$ python3 -q
>>> import numpy as np
>>> from numpy import linalg as LA
>>> np.set_printoptions(precision=3, suppress=True, linewidth=140)
>>> def rnd(a):
...     return np.round(a, 3) + 0
... 
>>> arr = np.load("x.npy")
>>> rnd(arr)
array([[ 0.357, -0.643, -0.643, -0.214],
       [-0.643,  0.357, -0.643, -0.214],
       [-0.643, -0.643,  0.357, -0.214],
       [-0.214, -0.214, -0.214,  0.929]])
>>> vals, V = LA.eigvalsh(arr)
Traceback (most recent call last):
  File "<python-input-6>", line 1, in <module>
    vals, V = LA.eigvalsh(arr)
    ^^^^^^^
ValueError: too many values to unpack (expected 2)
>>> vals, V = LA.eigh(arr)
>>> rnd(vals)
array([-1.,  1.,  1.,  1.])
>>> rnd(V @ np.diag(vals) @ V.T)
array([[ 0.357, -0.643, -0.643, -0.214],
       [-0.643,  0.357, -0.643, -0.214],
       [-0.643, -0.643,  0.357, -0.214],
       [-0.214, -0.214, -0.214,  0.929]])
>>> rnd(vals.sum()), rnd(np.trace(arr))
(np.float64(2.0), np.float64(2.0))
>>> rnd(LA.eigvalsh(arr + 5 * np.eye(4)))
array([4., 6., 6., 6.])
>>> (vals > 1e-8).sum(), (vals < -1e-8).sum()
(np.int64(3), np.int64(1))
>>> rnd(LA.svd(arr, compute_uv=False))
array([1., 1., 1., 1.])
>>> print(rnd(LA.eigvalsh(arr).min()))
-1.0
>>> Y = np.array([[-4, 3, -5, -2, -4],
...     [-5, -4, 3, 3, 0],
...     [-4, -5, -1, 5, 2],
...     [4, -5, -3, -4, 0],
...     [1, 3, 2, -3, 0]])
>>> feats = np.triu(Y, 1)
>>> feats
array([[ 0,  3, -5, -2, -4],
       [ 0,  0,  3,  3,  0],
       [ 0,  0,  0,  5,  2],
       [ 0,  0,  0,  0,  0],
       [ 0,  0,  0,  0,  0]])
>>> LA.matrix_rank(feats - feats[0, 0] * np.eye(5))
np.int64(3)
>>> np.prod(np.diag(feats)), rnd(LA.det(feats))
(np.int64(0), np.float64(0.0))
>>> feats @ feats
array([[  0,   0,   9, -16, -10],
       [  0,   0,   0,  15,   6],
       [  0,   0,   0,   0,   0],
       [  0,   0,   0,   0,   0],
       [  0,   0,   0,   0,   0]])
>>> rk = LA.matrix_rank(feats)
>>> rk
np.int64(3)
>>> N = LA.svd(feats)[2][rk:].T
>>> rnd(N @ N.T)
array([[ 1.   ,  0.   ,  0.   ,  0.   ,  0.   ],
       [ 0.   ,  0.695,  0.16 , -0.16 ,  0.401],
       [ 0.   ,  0.16 ,  0.037, -0.037,  0.092],
       [ 0.   , -0.16 , -0.037,  0.037, -0.092],
       [ 0.   ,  0.401,  0.092, -0.092,  0.231]])
>>> [int(LA.matrix_rank(feats[:i])) for i in range(1, len(feats) + 1)]
[1, 2, 3, 3, 3]
>>> np.allclose(feats @ N, 0)
True
>>> LA.matrix_rank(feats.T @ feats), LA.matrix_rank(feats @ feats.T)
(np.int64(3), np.int64(3))
>>> [int(LA.matrix_rank(feats[:, :j + 1])) for j in range(5)]
[0, 1, 2, 3, 3]
>>> print([int(LA.matrix_rank(np.delete(feats, i, axis=0))) for i in range(5)])
[2, 2, 2, 3, 3]
>>> K = np.tril(np.array([[-3, 4, 9], [5, -9, 9], [5, 2, -5]]), -1) + np.eye(3, dtype=int)
>>> K
array([[1, 0, 0],
       [5, 1, 0],
       [5, 2, 1]])
>>> f = np.array([0, -2, -2])
>>> Y = K + np.outer(f, np.eye(3)[2])
>>> Y
array([[ 1.,  0.,  0.],
       [ 5.,  1., -2.],
       [ 5.,  2., -1.]])
>>> proj = np.triu(np.array([[2, 2, 2, 2], [2, 0, 0, 0], [1, 2, 2, 0], [0, 0, 1, 1]]), 1) + np.eye(4)
>>> Y = proj @ arr @ LA.inv(proj)
>>> rnd(np.poly(Y))
array([ 1., -2.,  0.,  2., -1.])
>>> np.trace(Y), rnd(np.trace(arr))
(np.float64(2.0), np.float64(2.0))
>>> print(rnd(Y))
[[-2.643  3.643  3.643  6.071]
 [-0.643  1.643  0.643  1.071]
 [-0.643  0.643  1.643  1.071]
 [-0.214  0.214  0.214  1.357]]
>>> vals, V = LA.eig(K)
>>> vals
array([1., 1., 1.])
>>> print(np.prod(vals))
1.0
>>> rnd(np.sort(LA.eigvals(K.T)))
array([1., 1., 1.])
>>> f, v = K[2], K[0]
>>> f @ f
np.int64(30)
>>> p = (f @ v) / (f @ f) * f
>>> print(LA.matrix_rank(np.outer(f, v)))
1
>>> rnd((v - p) @ f)
np.float64(0.0)
>>> rnd(v - p)
array([ 0.167, -0.333, -0.167])
>>> proj = np.triu(np.array([[0, 2, -2, -1, -9],
...     [1, 0, -4, 9, -1],
...     [7, 2, -7, -9, -1],
...     [-2, -5, -5, 2, 1],
...     [-4, 4, -1, 7, 2]]), 1) + np.eye(5)
>>> Y = proj @ feats @ LA.inv(proj)
>>> LA.matrix_rank(Y)
np.int64(3)
>>> X = np.load("run4.npy")
>>> X
array([[ -2.079, -14.242,  -4.646,   7.474,  12.34 ],
       [-12.406,   1.214,  11.393,   5.784,   5.714],
       [  6.543,   8.592, -10.663,  15.828,   7.841],
       [ 18.954,  -1.518, -22.802,   1.173,  -8.334],
       [  2.48 ,  40.715,   8.972,  11.205,   7.198],
       [ -0.342,  14.599,  -3.123,  17.763,   2.428],
       [ -6.231,   8.385,  10.604,  -0.09 ,   2.186],
       [  7.439,   2.009,  -1.58 ,  -9.926,  -0.576],
       [-14.766, -15.024,   8.413,   2.954,   1.033],
       [ -2.174,   3.738,   2.437,   6.535,   9.48 ],
       [ -9.357, -29.365,   4.131, -12.947,  -7.8  ],
       [  3.832,   2.21 ,  -2.249,  -4.112, -10.983],
       [ 14.297,  16.579, -15.819,  15.354,   3.691],
       [  4.75 ,  22.662,   8.287, -14.332, -14.5  ],
       [ -2.925,  12.549,   7.924,  -0.505,  -4.881],
       [  3.309,  26.516,  15.345, -13.205,   1.016],
       [ -4.426,  10.502,   3.107,  10.876,  -0.597],
       [-13.053,  24.544,  20.085,   6.779,   3.326],
       [ 11.784, -34.669, -22.789, -10.31 ,  -9.547],
       [  3.229,   4.397, -10.805,   9.984, -10.416],
       [  7.481, -24.665, -26.148,  13.083,   1.082],
       [  1.863,  23.981,   0.802,  15.988,   8.846],
       [ -8.882,   2.161,   4.69 ,  14.646,  11.26 ],
       [  8.31 ,  21.804,  -2.897,   4.432,   0.494],
       [  4.861, -21.541, -11.383,  -2.659,   2.31 ]])
>>> t3 = np.stack([X, 2 * X, X[::-1]])
>>> print((t3 @ X.T).shape)
(3, 25, 25)
>>> print(t3.shape)
(3, 25, 5)
>>> rnd(np.einsum("bij,cij->bc", t3, t3))
array([[18538.639, 37077.279, -1293.747],
       [37077.279, 74154.557, -2587.495],
       [-1293.747, -2587.495, 18538.639]])
>>> rnd(LA.norm(t3, axis=(1, 2)))
array([136.157, 272.313, 136.157])
>>> lab = X[:, 1] > np.median(X[:, 1])
>>> f = X[lab].mean(axis=0) - X[~lab].mean(axis=0)
>>> ((X - X.mean(axis=0)) @ f > 0).astype(int)
array([0, 1, 1, 0, 1, 1, 1, 0, 0, 1, 0, 0, 1, 1, 1, 1, 1, 1, 0, 0, 0, 1, 1, 1, 0])
>>> np.argsort(-np.abs(f).round(6), kind="stable")
array([1, 2, 3, 4, 0])
>>> lab.astype(int)
array([0, 0, 1, 0, 1, 1, 1, 0, 0, 0, 0, 0, 1, 1, 1, 1, 1, 1, 0, 0, 0, 1, 0, 1, 0])
>>> dist = LA.norm(X[:, None] - X[None], axis=-1)
>>> dist.shape
(25, 25)
>>> dist.mean(axis=1).argmax()
np.int64(18)
>>> (dist + 1e9 * np.eye(25)).round(6).argmin(axis=1)
array([24,  6, 12, 19, 21, 16, 14, 11,  1, 22,  8,  7,  2, 15,  6, 13,  5,  6, 24, 11, 24,  5,  9, 21,  0])
>>> np.unravel_index(dist.round(6).argmax(), dist.shape)
(np.int64(4), np.int64(18))
>>> F = np.array([[0.5, 0.5, 0.0, 0.0],
...     [0.0, 1.0, 0.0, 0.0],
...     [0.0, 0.5, 0.5, 0.0],
...     [0.0, 0.25, 0.25, 0.5]])
>>> # a transition matrix
>>> rnd(np.trace(LA.pinv(feats) @ feats))
np.float64(3.0)
>>> np.abs(np.diag(LA.qr(feats)[1])) > 1e-9
array([False, False, False, False, False])
>>> rnd(feats @ LA.pinv(feats) @ feats)
array([[ 0.,  3., -5., -2., -4.],
       [ 0.,  0.,  3.,  3.,  0.],
       [ 0.,  0.,  0.,  5.,  2.],
       [ 0.,  0.,  0.,  0.,  0.],
       [ 0.,  0.,  0.,  0.,  0.]])
>>> np.allclose(feats[:-1].T @ LA.lstsq(feats[:-1].T, feats[-1])[0], feats[-1])
True
>>> Y = LA.inv(F)
>>> (np.abs(Y) > 1e-9).astype(int)
array([[1, 1, 0, 0],
       [0, 1, 0, 0],
       [0, 1, 1, 0],
       [0, 0, 1, 1]])
>>> rnd(LA.inv(Y))
array([[0.5 , 0.5 , 0.  , 0.  ],
       [0.  , 1.  , 0.  , 0.  ],
       [0.  , 0.5 , 0.5 , 0.  ],
       [0.  , 0.25, 0.25, 0.5 ]])
>>> rnd(LA.slogdet(F)[0])
np.float64(1.0)
>>> np.allclose(Y, F.T)
False
>>> F @ Y
array([[1., 0., 0., 0.],
       [0., 1., 0., 0.],
       [0., 0., 1., 0.],
       [0., 0., 0., 1.]])
>>> rnd(LA.cond(F))
np.float64(3.542)
>>> Y
array([[ 2., -1.,  0.,  0.],
       [ 0.,  1.,  0.,  0.],
       [ 0., -1.,  2.,  0.],
       [ 0.,  0., -1.,  2.]])
>>> Y[4]
Traceback (most recent call last):
  File "<python-input-84>", line 1, in <module>
    Y[4]
    ~^^^
IndexError: index 4 is out of bounds for axis 0 with size 4
>>> print(rnd(LA.svd(Y, compute_uv=False)))
[2.722 2.274 1.681 0.769]
>>> np.zeros(4, 4)
Traceback (most recent call last):
  File "<python-input-86>", line 1, in <module>
    np.zeros(4, 4)
    ~~~~~~~~^^^^^^
TypeError: Cannot interpret '4' as a data type
>>> LA.matrix_rank(Y)
np.int64(4)
>>> np.abs(Y).max()
np.float64(2.0)
>>> Y = np.array([[4, 4], [1, 4]])
>>> C = np.array([[-2]])
>>> mat = np.block([[Y, np.array([[-2], [-2]])], [np.zeros((1, 2)), C]])
>>> mat
array([[ 4.,  4., -2.],
       [ 1.,  4., -2.],
       [ 0.,  0., -2.]])
>>> x = np.array([8, 9, 6])
>>> print(mat * x)
[[ 32.  36. -12.]
 [  8.  36. -12.]
 [  0.   0. -12.]]
>>> (mat @ x).argmax()
np.int64(0)
>>> (mat * x).sum(axis=1)
array([ 56.,  32., -12.])
>>> print(np.einsum("ij,j->i", mat, x))
[ 56.  32. -12.]
>>> rnd(LA.matrix_power(mat, 4))
array([[ 656., 1280., -480.],
       [ 320.,  656., -240.],
       [   0.,    0.,   16.]])
>>> np.allclose(mat, mat.T)
False
>>> print(rnd(LA.det(mat)))
-24.0
>>> (mat + mat.T) / 2
array([[ 4. ,  2.5, -1. ],
       [ 2.5,  4. , -1. ],
       [-1. , -1. , -2. ]])
>>> (mat - mat.T) / 2
array([[ 0. ,  1.5, -1. ],
       [-1.5,  0. , -1. ],
       [ 1. ,  1. ,  0. ]])
>>> rnd(np.abs(LA.eigvals(mat)).max())
np.float64(6.0)
>>> print(np.allclose(mat @ mat.T, mat.T @ mat))
False
>>> print(np.trace(mat))
6.0
>>> rnd(LA.det(mat.T))
np.float64(-24.0)
>>> rnd(LA.det(2 * mat)), rnd(LA.det(mat))
(np.float64(-192.0), np.float64(-24.0))
>>> np.einsum("ij,ji->", mat, mat)
np.float64(44.0)
>>> proj = np.triu(np.array([[2, 0, 3], [3, 3, 1], [1, 1, 2]]), 1) + np.eye(3)
>>> Y = proj @ mat @ LA.inv(proj)
>>> proj @ mat - mat @ proj
array([[  0.,   0., -22.],
       [  0.,   0.,  -9.],
       [  0.,   0.,   0.]])
>>> np.poly(Y)
array([ 1., -6., -4., 24.])
>>> np.trace(Y), np.trace(mat)
(np.float64(6.0), np.float64(6.0))
>>> Y
array([[  4.,   4., -24.],
       [  1.,   4., -11.],
       [  0.,   0.,  -2.]])
>>> LA.matrix_rank(Y)
np.int64(3)
>>> x = np.array([3, 0, -1])
>>> target = mat @ x
>>> coef, lr = np.zeros(3), 1 / LA.norm(mat, 2) ** 2
>>> for i in range(300):
...     coef -= lr * mat.T @ (mat @ coef - target)
...     if i % 50 == 0: print(i, round(LA.norm(mat @ coef - target), 3))
... 
0 4.058
50 0.3
100 0.028
150 0.003
200 0.0
250 0.0
>>> rnd(LA.cond(mat))
np.float64(4.642)
>>> data = np.array([[1, -1, -1, -1, -2, 2], [-2, 2, -1, -1, 2, 1], [1, 0, -1, -2, -1, 0]])
>>> data
array([[ 1, -1, -1, -1, -2,  2],
       [-2,  2, -1, -1,  2,  1],
       [ 1,  0, -1, -2, -1,  0]])
>>> Y = np.array([[-3, 3], [-5, 0], [-1, -1], [-3, 3], [-1, 5], [-2, -2]])
>>> np.einsum("ik,kj->ji", data, Y)
array([[  4,  -4,   5],
       [-13,   0,  -7]])
>>> print(data @ Y)
[[  4 -13]
 [ -4   0]
 [  5  -7]]
>>> np.einsum("ik,kj->ij", data, Y)
array([[  4, -13],
       [ -4,   0],
       [  5,  -7]])
>>> Y.T @ data.T
array([[  4,  -4,   5],
       [-13,   0,  -7]])
>>> print(LA.matrix_rank(np.vstack([data, Y.T])))
5
>>> data.shape
(3, 6)
>>> rnd(LA.svd(data, compute_uv=False))
array([4.412, 3.422, 1.681])
>>> LA.matrix_rank(data)
np.int64(3)
>>> data.sum(axis=0)
array([ 0,  1, -3, -4, -1,  3])
>>> M = np.loadtxt("w.csv", delimiter=",")
>>> M
array([[ -0.637,   1.57 , -11.385],
       [  0.006,   1.995, -10.668],
       [ -8.475,  -7.404,   3.484],
       [  0.263,   0.518, -12.862],
       [ -7.22 ,  -7.531,   3.261],
       [  2.344, -10.704,   0.383],
       [  1.412,   2.278, -10.058],
       [  3.474, -12.494,  -1.255],
       [ -9.537,  -9.251,   3.124],
       [ -1.416,   1.33 , -11.899],
       [ -1.093,   2.031, -12.333],
       [  4.901, -12.404,  -2.758],
       [ -0.026,   1.671, -11.223],
       [ -0.167,   2.124, -10.444],
       [ -0.348,   3.375, -10.907],
       [ -7.33 , -10.068,   3.949],
       [ -9.217,  -9.454,   5.572],
       [  2.443, -11.143,  -1.857],
       [ -0.389,   2.351, -11.891],
       [  3.558, -11.795,  -1.865]])
>>> C = M[[7, 14]].astype(float)
>>> for _ in range(6):
...     lab = LA.norm(M[:, None] - C, axis=-1).argmin(axis=1)
...     C = np.array([M[lab == j].mean(axis=0) for j in range(2)])
... 
>>> lab
array([1, 1, 0, 1, 0, 0, 1, 0, 0, 1, 1, 0, 1, 1, 1, 0, 0, 0, 1, 0])
>>> print(np.bincount(lab))
[10 10]
>>> rnd(C[1] - C[0])
array([  2.266,  12.149, -12.571])
>>> rnd(C)
array([[ -2.506, -10.225,   1.204],
       [ -0.239,   1.924, -11.367]])
>>> U, sigma, Vh = LA.svd(feats)
>>> V = Vh[:(sigma > 1e-8).sum()]
>>> rng = np.random.default_rng(819)
>>> x = feats[3] + -2 * feats[0] + rng.integers(2) * np.eye(5)[3]
>>> print(x)
[ 0. -6. 10.  5.  8.]
>>> print(np.allclose(V.T @ V @ x, x))
False
>>> Ac = (M - M.mean(axis=0)) / M.std(axis=0)
>>> rnd(Ac.std(axis=0))
array([1., 1., 1.])
>>> print(np.argwhere(np.abs(Ac) > 2))
[]
>>> coef = LA.lstsq(np.delete(Ac, 0, axis=1), Ac[:, 0])[0]
>>> rnd(1 - np.var(Ac[:, 0] - np.delete(Ac, 0, axis=1) @ coef))
np.float64(0.825)
